>>> import numpy as np
>>> import numpy.linalg as la
>>> np.set_printoptions(precision=2, suppress=True, linewidth=100)
>>> def tidy(a):
...     return np.round(a, 2) + 0
... 
>>> E = np.load("x.npy")
>>> print(tidy(E))
[[ 0.87  0.33 -0.1 ]
 [ 0.33  0.2   0.24]
 [-0.1   0.24  0.93]]
>>> # a projection of rank 2
>>> print(np.abs(np.diag(la.qr(E)[1])) > 1e-9)
[ True  True False]
>>> print(tidy(np.trace(la.pinv(E) @ E)))
2.0
>>> print(np.allclose(E[:-1].T @ la.lstsq(E[:-1].T, E[-1])[0], E[-1]))
True
>>> print(la.lstsq(E[:-1].T, E[-1])[2])
2
>>> A = np.array([[38, 1, 2, 0], [0, 38, -2, 3], [1, 3, -3, 1], [2, 2, -2, 50]])
>>> A2 = la.inv(A)
>>> print(tidy(A @ A2))
[[1. 0. 0. 0.]
 [0. 1. 0. 0.]
 [0. 0. 1. 0.]
 [0. 0. 0. 1.]]
>>> print(tidy(la.inv(A2)))
[[38.  1.  2.  0.]
 [ 0. 38. -2.  3.]
 [ 1.  3. -3.  1.]
 [ 2.  2. -2. 50.]]
>>> print(tidy(la.cond(A)))
17.82
>>> print(tidy(la.det(A) * A2))
[[-5328.   444. -3882.    51.]
 [ -108. -5720.  3560.   272.]
 [-1836. -5576. 71978. -1105.]
 [  144.   -12.  2892. -4182.]]
>>> print(tidy(np.poly(A)))
[      1.    -123.    4866.  -56748. -206244.]
>>> print(tidy(la.det(A.T)))
-206244.0
>>> Q, vecs = la.qr(A[:, :1])[0], la.qr(A[:, 1:])[0]
>>> sig = la.svd(Q.T @ vecs, compute_uv=False)
>>> print((sig > 0.9).sum())
0
>>> print(tidy(sig))
[0.57]
>>> print(tidy(np.degrees(np.arccos(sig.clip(0, 1)))))
[55.09]
>>> print(tidy(la.norm(Q @ Q.T - vecs @ vecs.T, 2)))
1.0
>>> rng = np.random.default_rng(36288)
>>> z = rng.permutation(4)
>>> A2 = A[:, z] * rng.choice([-1, 1], 4)
>>> print(A2)
[[ -1   0  38  -2]
 [-38  -3   0   2]
 [ -3  -1   1   3]
 [ -2 -50   2   2]]
>>> Uu, _, Vh = la.svd(A.T @ A2)
>>> print(z)
[1 3 0 2]
>>> print(tidy(Uu @ Vh))
[[ 0.  0.  1.  0.]
 [-1.  0.  0.  0.]
 [ 0.  0.  0. -1.]
 [ 0. -1.  0.  0.]]
>>> print(tidy(la.lstsq(A, A2)[0]))
[[ 0.  0.  1.  0.]
 [-1.  0.  0.  0.]
 [ 0.  0.  0. -1.]
 [ 0. -1.  0.  0.]]
>>> u, r1 = A[0], A[2]
>>> print(u @ u)
1449
>>> pr = (u @ r1) / (u @ u) * u
>>> print(tidy(pr))
[0.92 0.02 0.05 0.  ]
>>> print(tidy((r1 - pr) @ u))
0.0
>>> print(np.outer(u, r1))
[[  38  114 -114   38]
 [   1    3   -3    1]
 [   2    6   -6    2]
 [   0    0    0    0]]
>>> arr = np.loadtxt("block12.csv", delimiter=",")
>>> print(arr)
[[-3.93 -1.11 -0.35]
 [ 5.91 -5.19  0.7 ]
 [-2.   -2.42 -1.16]
 [-3.21  4.97  1.3 ]
 [-2.08 -3.48  0.15]
 [ 0.9  -0.32 -1.39]
 [ 0.02  0.07 -1.72]
 [ 0.83 11.55 -1.12]
 [ 0.38  1.19 -1.59]
 [-0.02 -3.65 -0.07]
 [ 2.37  1.   -2.62]
 [ 0.17 -3.86  1.55]
 [ 6.68  4.92 -0.26]
 [-6.13 -0.54  1.76]
 [ 4.13 -9.01  0.27]
 [-3.82 -4.3   2.21]
 [-3.99 -1.66 -7.1 ]
 [ 3.91  1.64 -1.93]
 [ 6.86  5.31 -2.12]
 [-0.19  1.55 -0.47]
 [ 3.79 -2.88 -0.74]
 [ 1.13 -3.08  3.53]
 [ 8.14  4.95  2.01]]
>>> Q, vecs = la.qr(arr[:, :2])[0], la.qr(arr[:, 2:])[0]
>>> sig = la.svd(Q.T @ vecs, compute_uv=False)
>>> print((sig > 0.9).sum())
0
>>> print(tidy(sig))
[0.16]
>>> Ac = arr - arr.mean(axis=0)
>>> Uu, sig, Vh = la.svd(Ac, full_matrices=False)
>>> print(tidy(Vh[0] * np.sign(Vh[0, np.abs(Vh[0]).argmax()])))
[ 0.46  0.89 -0.08]
>>> print(tidy(sig))
[21.88 17.2   9.87]
>>> print(tidy(np.abs(Vh[-1])))
[0.07 0.12 0.99]
>>> print(np.searchsorted(np.cumsum(sig ** 2) / (sig ** 2).sum(), 0.9) + 1)
3
>>> Ac = (arr - arr.mean(axis=0)) / arr.std(axis=0)
>>> print(tidy(Ac.std(axis=0)))
[1. 1. 1.]
>>> print(np.argwhere(np.abs(Ac) > 2))
[[ 7  1]
 [14  1]
 [16  2]]
>>> beta = la.lstsq(np.delete(Ac, 1, axis=1), Ac[:, 1])[0]
>>> print(tidy(1 - np.var(Ac[:, 1] - np.delete(Ac, 1, axis=1) @ beta)))
0.07
>>> print(tidy(beta))
[ 0.2  -0.17]
>>> A2 = np.c_[arr[:, :2] @ np.array([[-2, -1], [1, 3]]), np.array([-3, -1, -3, 0, 3, 2, -3, 0, -3, -2, -2, -3, 1, 3, 2, 3, 1, 2, 1, 2, -2, 2, 0])]
>>> print(tidy(A2))
[[  6.75   0.6   -3.  ]
 [-17.01 -21.48  -1.  ]
 [  1.58  -5.26  -3.  ]
 [ 11.39  18.12   0.  ]
 [  0.68  -8.36   3.  ]
 [ -2.12  -1.86   2.  ]
 [  0.03   0.19  -3.  ]
 [  9.89  33.82   0.  ]
 [  0.43   3.19  -3.  ]
 [ -3.61 -10.93  -2.  ]
 [ -3.74   0.63  -2.  ]
 [ -4.2  -11.75  -3.  ]
 [ -8.44   8.08   1.  ]
 [ 11.72   4.51   3.  ]
 [-17.27 -31.16   2.  ]
 [  3.34  -9.08   3.  ]
 [  6.32  -0.99   1.  ]
 [ -6.18   1.01   2.  ]
 [ -8.41   9.07   1.  ]
 [  1.93   4.84   2.  ]
 [-10.46 -12.43  -2.  ]
 [ -5.34 -10.37   2.  ]
 [-11.33   6.71   0.  ]]
>>> print(la.matrix_rank(A2))
3
>>> proj = A2 @ la.solve(A2.T @ A2, A2.T)
>>> print(np.trace(proj))
3.0
>>> print(la.matrix_rank(np.eye(23) - proj))
20
>>> print(tidy(np.diag(proj)))
[0.13 0.2  0.11 0.1  0.12 0.04 0.08 0.31 0.09 0.07 0.05 0.12 0.17 0.18 0.32 0.15 0.05 0.09 0.18
 0.04 0.11 0.07 0.21]
>>> print(tidy(proj @ A2[:, 0]))
[  6.75 -17.01   1.58  11.39   0.68  -2.12   0.03   9.89   0.43  -3.61  -3.74  -4.2   -8.44  11.72
 -17.27   3.34   6.32  -6.18  -8.41   1.93 -10.46  -5.34 -11.33]
>>> print(tidy(la.eigvalsh(proj)))
[0. 0. 0. 0. 0. 0. 0. 0. 0. 0. 0. 0. 0. 0. 0. 0. 0. 0. 0. 0. 1. 1. 1.]
>>> mat = np.loadtxt("sample18.csv", delimiter=",")
>>> print(tidy(mat))
[[ 1.    0.    0.  ]
 [ 0.    0.87  0.5 ]
 [ 0.   -0.5   0.87]]
>>> # keeps lengths
>>> vec = np.array([0, -1, 2])
>>> rhs = mat @ vec
>>> beta, lr = np.zeros(3), 1 / la.norm(mat, 2) ** 2
>>> for i in range(60):
...     beta -= lr * mat.T @ (mat @ beta - rhs)
...     if i % 10 == 0: print(i, round(la.norm(mat @ beta - rhs), 2))
... 
0 0.0
10 0.0
20 0.0
30 0.0
40 0.0
50 0.0
>>> print(tidy(la.cond(mat)))
1.0
>>> print(beta)
[ 0. -1.  2.]
>>> data = np.eye(3, dtype=int)[rng.permutation(3)]
>>> print(data)
[[1 0 0]
 [0 0 1]
 [0 1 0]]
>>> # symmetric
>>> print(data.sum(axis=1))
[1 1 1]
>>> print(data @ np.ones(3))
[1. 1. 1.]
>>> pr = np.eye(3)[2]
>>> for _ in range(5):
...     pr = pr @ data
...     print(pr.round(2))
... 
[0. 1. 0.]
[0. 0. 1.]
[0. 1. 0.]
[0. 0. 1.]
[0. 1. 0.]
>>> ev, vecs = la.eig(data)
>>> print(data @ vecs[:, 0] - ev[0] * vecs[:, 0])
[0. 0. 0.]
>>> print(tidy(np.sort(la.eigvals(data.T))))
[-1.  1.  1.]
>>> print(tidy(np.sort(la.eigvals(la.inv(data)))))
[-1.  1.  1.]
>>> print(np.prod(ev))
-1.0
>>> blk = np.stack([data, 3 * data, data[::-1]])
>>> print(la.matrix_rank(blk))
[3 3 3]
>>> A2 = la.inv(data)
>>> print((np.abs(A2) > 1e-9).astype(int))
[[1 0 0]
 [0 0 1]
 [0 1 0]]
>>> print(A2)
[[1. 0. 0.]
 [0. 0. 1.]
 [0. 1. 0.]]
>>> print(np.allclose(A2, data.T))
True
>>> print(tidy(la.slogdet(data)[0]))
-1.0
>>> A2 = np.array([[0, 2, 2], [3, 0, 0]])
>>> cent = np.kron(A2, data)
>>> print(la.matrix_rank(cent))
6
>>> K = np.array([[0.6, -0.8, -1.1, 0.6], [-0.2, -0.2, 0.2, -1.0]])
>>> K[:, 0] *= 20
>>> print(K)
[[12.  -0.8 -1.1  0.6]
 [-4.  -0.2  0.2 -1. ]]
>>> u, r1 = K[1], K[0]
>>> print(tidy(u @ r1))
-48.66
>>> pr = (u @ r1) / (u @ u) * u
>>> print(tidy((r1 - pr) @ u))
0.0
>>> print(la.matrix_rank(np.outer(u, r1)))
1
>>> print(tidy(np.outer(u, r1)))
[[-48.     3.2    4.4   -2.4 ]
 [ -2.4    0.16   0.22  -0.12]
 [  2.4   -0.16  -0.22   0.12]
 [-12.     0.8    1.1   -0.6 ]]
>>> print(tidy(la.norm(K, 2)))
12.75
>>> print(tidy(la.norm(K, 1)), tidy(la.norm(K, np.inf)))
16.0 14.5
>>> print(tidy(la.norm(K, axis=1)))
[12.09  4.13]
>>> print(tidy(la.norm(K[0], 1)), tidy(la.norm(K[0], np.inf)))
14.5 12.0
